$ python -q
>>> import numpy as np
>>> np.set_printoptions(suppress=True, linewidth=140)
>>> rng = np.random.default_rng(265017)
>>> idx = rng.integers(0, 3, 4)
>>> X = (idx[:, None] == idx) * -1 + np.eye(4)
>>> print(X)
[[ 0. -1. -1.  0.]
 [-1.  0. -1.  0.]
 [-1. -1.  0.  0.]
 [ 0.  0.  0.  0.]]
>>> # equal to its transpose
>>> print(np.allclose(X @ X.T, X.T @ X))
True
>>> print((X - X.T) / 2)
[[0. 0. 0. 0.]
 [0. 0. 0. 0.]
 [0. 0. 0. 0.]
 [0. 0. 0. 0.]]
>>> assert X == X.T
Traceback (most recent call last):
  File "<python-input-9>", line 1, in <module>
    assert X == X.T
           ^^^^^^^^
ValueError: The truth value of an array with more than one element is ambiguous. Use a.any() or a.all()
>>> print(np.round(np.linalg.matrix_power(X, 4), 2))
[[6. 5. 5. 0.]
 [5. 6. 5. 0.]
 [5. 5. 6. 0.]
 [0. 0. 0. 0.]]
>>> print(round(float(np.abs(np.linalg.eigvals(X)).max()), 2))
2.0
>>> vals, evecs = np.linalg.eigh(X)
>>> print((vals > 1e-8).sum(), (vals < -1e-8).sum())
2 1
>>> print(np.round(np.linalg.svd(X, compute_uv=False), 2))
[2. 1. 1. 0.]
>>> print(np.round(np.linalg.eigvalsh(X + 5 * np.eye(4)), 2))
[3. 5. 6. 6.]
>>> M = np.load("out5.npy")
>>> print(M)
[[-1 -9 -3 -5]
 [ 8  0  6  4]
 [ 7 -1  5  3]
 [ 4 -4  2  0]]
>>> # rank 2
>>> rank = np.linalg.matrix_rank(M)
>>> print(rank)
2
>>> N = np.linalg.svd(M)[2][rank:].T
>>> print(N.shape)
(4, 2)
>>> print(np.round(M @ N, 2) + 0)
[[0. 0.]
 [0. 0.]
 [0. 0.]
 [0. 0.]]
>>> print([int(np.linalg.matrix_rank(M[:i])) for i in range(1, len(M) + 1)])
[1, 2, 2, 2]
